$ ipython --no-banner

In [1]: import numpy as np

In [2]: np.set_printoptions(precision=2, suppress=True, linewidth=140, legacy="1.25")

In [3]: mat = np.loadtxt("m.csv", delimiter=",")

In [4]: print(mat)
[[-87.   3.   1.   1.   1.   1.  -1.   0.   0.]
 [  3. -80.   3.   2.  -1.  -1.  -1.  -1.  -1.]
 [ -1.   1.  -2.   3.  -2.  -1.   1.   0.  -2.]
 [  3.  -3.   0.  51.   0.   2.   0.  -2.  -3.]
 [ -3.  -1.  -1.   3. -50.   3.  -1.   3.  -1.]
 [  1.   1.   1.  -2.  -1. -33.   0.   2.   2.]
 [ -1.   3.   2.  -3.  -2.  -1.  78.   3.  -1.]
 [  3.   3.   3.  -3.  -3.   0.   2. -20.   3.]
 [  2.  -3.   1.   2.  -2.  -1.  -3.  -3.  87.]]

In [5]: print(np.argsort(-np.linalg.norm(mat, axis=0).round(6), kind="stable")[:3])
[0 8 1]

In [6]: M2 = np.linalg.inv(mat)

In [7]: print(np.allclose(M2, mat.T))
False

In [8]: print(round(float(np.linalg.det(mat) * np.linalg.det(M2)), 2))
1.0

In [9]: print(np.round(np.linalg.slogdet(mat)[0], 2))
1.0

In [10]: print(np.round(np.linalg.inv(M2), 2) + 0)
[[-87.   3.   1.   1.   1.   1.  -1.   0.   0.]
 [  3. -80.   3.   2.  -1.  -1.  -1.  -1.  -1.]
 [ -1.   1.  -2.   3.  -2.  -1.   1.   0.  -2.]
 [  3.  -3.   0.  51.   0.   2.   0.  -2.  -3.]
 [ -3.  -1.  -1.   3. -50.   3.  -1.   3.  -1.]
 [  1.   1.   1.  -2.  -1. -33.   0.   2.   2.]
 [ -1.   3.   2.  -3.  -2.  -1.  78.   3.  -1.]
 [  3.   3.   3.  -3.  -3.   0.   2. -20.   3.]
 [  2.  -3.   1.   2.  -2.  -1.  -3.  -3.  87.]]

In [11]: x0 = np.array([1, 0, 2, -2, 0, -2, -1, 2, 2])

In [12]: y = mat @ x0

In [13]: print(y)
[ -88.    4.  -14. -113.  -12.   81.  -63.  -21.  173.]

In [14]: print(np.round(np.linalg.solve(mat, y), 2) + 0)
[ 1.  0.  2. -2.  0. -2. -1.  2.  2.]

In [15]: print(np.round(np.linalg.solve(mat, y + mat[:, 6]), 2) + 0)
[ 1.  0.  2. -2.  0. -2.  0.  2.  2.]

In [16]: print(np.round(np.linalg.solve(mat, mat[:, 0]), 2) + 0)
[1. 0. 0. 0. 0. 0. 0. 0. 0.]

In [17]: U, sigma, Vh = np.linalg.svd(mat)

In [18]: print(sigma)
[89.55 86.63 80.48 76.54 52.3  49.15 32.87 20.33  1.97]

In [19]: print(np.argmax(sigma[:-1] / (sigma[1:] + 1e-6)) + 1)
8

In [20]: M2 = U[:, :8] @ np.diag(sigma[:8]) @ Vh[:8]

In [21]: print(np.round(np.abs(mat - M2).max(), 2))
1.93

In [22]: print(round(np.linalg.norm(mat - M2, 2), 2), round(sigma[8], 2))
1.97 1.97

In [23]: M2 = np.array([[0, 1, 0, 2, 3],
    ...:     [0, 0, 2, 0, 0],
    ...:     [3, 2, 1, 2, 1],
    ...:     [2, 1, 1, 0, 1],
    ...:     [0, 2, 2, 2, 0]])

In [24]: feats = M2 - M2.T

In [25]: print(feats)
[[ 0  1 -3  0  3]
 [-1  0  0 -1 -2]
 [ 3  0  0  1 -1]
 [ 0  1 -1  0 -1]
 [-3  2  1  1  0]]

In [26]: U, sigma, Vh = np.linalg.svd(feats)

In [27]: print(sigma.round(2) + 0)
[4.66 4.66 2.29 2.29 0.  ]

In [28]: print(np.argmax(sigma[:-1] / (sigma[1:] + 1e-6)) + 1)
4

In [29]: M2 = U[:, :4] @ np.diag(sigma[:4]) @ Vh[:4]

In [30]: print(round(float(np.linalg.norm(feats - M2, 2)), 2), np.round(sigma[4], 2))
0.0 0.0

In [31]: print(np.linalg.matrix_rank(feats, rtol=0.05))
4

In [32]: print(round(np.linalg.norm(feats - M2) / np.linalg.norm(feats), 2))
0.0
